% ipython --no-banner

In [1]: import numpy as np

In [2]: np.set_printoptions(precision=2, suppress=True, linewidth=160)

In [3]: def tidy(a):
   ...:     return np.round(a, 2) + 0
   ...: 

In [4]: E = np.loadtxt("block0.csv", delimiter=",")

In [5]: E
Out[5]: 
array([[-3.,  0.,  0.,  0.,  0.,  0.],
       [ 1., -2.,  0.,  0.,  0.,  0.],
       [-3.,  2., -2.,  0.,  0.,  0.],
       [ 3.,  3.,  3.,  2.,  0.,  0.],
       [ 2.,  1.,  2., -1.,  2.,  0.],
       [-2.,  3., -2.,  2., -2., -3.]])

In [6]: ang = np.radians(15)

In [7]: R = np.eye(6)

In [8]: R[4, 4] = R[3, 3] = np.cos(ang)

In [9]: R[4, 3], R[3, 4] = -np.sin(ang), np.sin(ang)

In [10]: tidy(R)
Out[10]: 
array([[ 1.  ,  0.  ,  0.  ,  0.  ,  0.  ,  0.  ],
       [ 0.  ,  1.  ,  0.  ,  0.  ,  0.  ,  0.  ],
       [ 0.  ,  0.  ,  1.  ,  0.  ,  0.  ,  0.  ],
       [ 0.  ,  0.  ,  0.  ,  0.97,  0.26,  0.  ],
       [ 0.  ,  0.  ,  0.  , -0.26,  0.97,  0.  ],
       [ 0.  ,  0.  ,  0.  ,  0.  ,  0.  ,  1.  ]])

In [11]: out = E @ R.T

In [12]: np.allclose(np.linalg.norm(E, axis=1), np.linalg.norm(out, axis=1))
Out[12]: True

In [13]: tidy(out)
Out[13]: 
array([[-3.  ,  0.  ,  0.  ,  0.  ,  0.  ,  0.  ],
       [ 1.  , -2.  ,  0.  ,  0.  ,  0.  ,  0.  ],
       [-3.  ,  2.  , -2.  ,  0.  ,  0.  ,  0.  ],
       [ 3.  ,  3.  ,  3.  ,  1.93, -0.52,  0.  ],
       [ 2.  ,  1.  ,  2.  , -0.45,  2.19,  0.  ],
       [-2.  ,  3.  , -2.  ,  1.41, -2.45, -3.  ]])

In [14]: np.allclose(E @ E.T, out @ out.T)
Out[14]: True

In [15]: vec = np.array([2, 2, 2, 0, 2, 0])

In [16]: y = out @ vec

In [17]: b, lr = np.zeros(6), 1 / np.linalg.norm(out, 2) ** 2

In [18]: for i in range(40):
    ...:     b -= lr * out.T @ (out @ b - y)
    ...:     if i % 10 == 0: print(i, round(np.linalg.norm(out @ b - y), 2))
    ...: 
0 6.91
10 1.25
20 0.58
30 0.33

In [19]: tidy(b)
Out[19]: array([ 1.99,  2.03,  2.03, -0.08,  1.87,  0.11])

In [20]: tidy(np.linalg.cond(out))
Out[20]: np.float64(20.09)

In [21]: out = np.linalg.invert(E)
---------------------------------------------------------------------------
AttributeError                            Traceback (most recent call last)
Cell In[21], line 1
----> 1 out = np.linalg.invert(E)

AttributeError: module 'numpy.linalg' has no attribute 'invert'

In [22]: out = np.linalg.inv(E)

In [23]: np.allclose(out, E.T)
Out[23]: False

In [24]: tidy(np.linalg.cond(E))
Out[24]: np.float64(20.09)

In [25]: tidy(np.linalg.slogdet(E)[0])
Out[25]: np.float64(1.0)

In [26]: np.allclose(E, E.T)
Out[26]: False

In [27]: tidy(np.abs(np.linalg.eigvals(E)).max())
Out[27]: np.float64(3.0)

In [28]: E.inv()
---------------------------------------------------------------------------
AttributeError                            Traceback (most recent call last)
Cell In[28], line 1
----> 1 E.inv()

AttributeError: 'numpy.ndarray' object has no attribute 'inv'

In [29]: tidy(np.linalg.det(E))
Out[29]: np.float64(144.0)

In [30]: tidy(np.linalg.matrix_power(E, 3))
Out[30]: 
array([[ -27.,    0.,    0.,    0.,    0.,    0.],
       [  19.,   -8.,    0.,    0.,    0.,    0.],
       [ -71.,   24.,   -8.,    0.,    0.,    0.],
       [  45.,    0.,   12.,    8.,    0.,    0.],
       [  36.,  -16.,    2.,  -12.,    8.,    0.],
       [-134.,   83.,  -38.,   16.,  -14.,  -27.]])

In [31]: (E + E.T) / 2
Out[31]: 
array([[-3. ,  0.5, -1.5,  1.5,  1. , -1. ],
       [ 0.5, -2. ,  1. ,  1.5,  0.5,  1.5],
       [-1.5,  1. , -2. ,  1.5,  1. , -1. ],
       [ 1.5,  1.5,  1.5,  2. , -0.5,  1. ],
       [ 1. ,  0.5,  1. , -0.5,  2. , -1. ],
       [-1. ,  1.5, -1. ,  1. , -1. , -3. ]])

In [32]: tidy(np.sort(np.abs(np.linalg.eigvals(E))))
Out[32]: array([2., 2., 2., 2., 3., 3.])
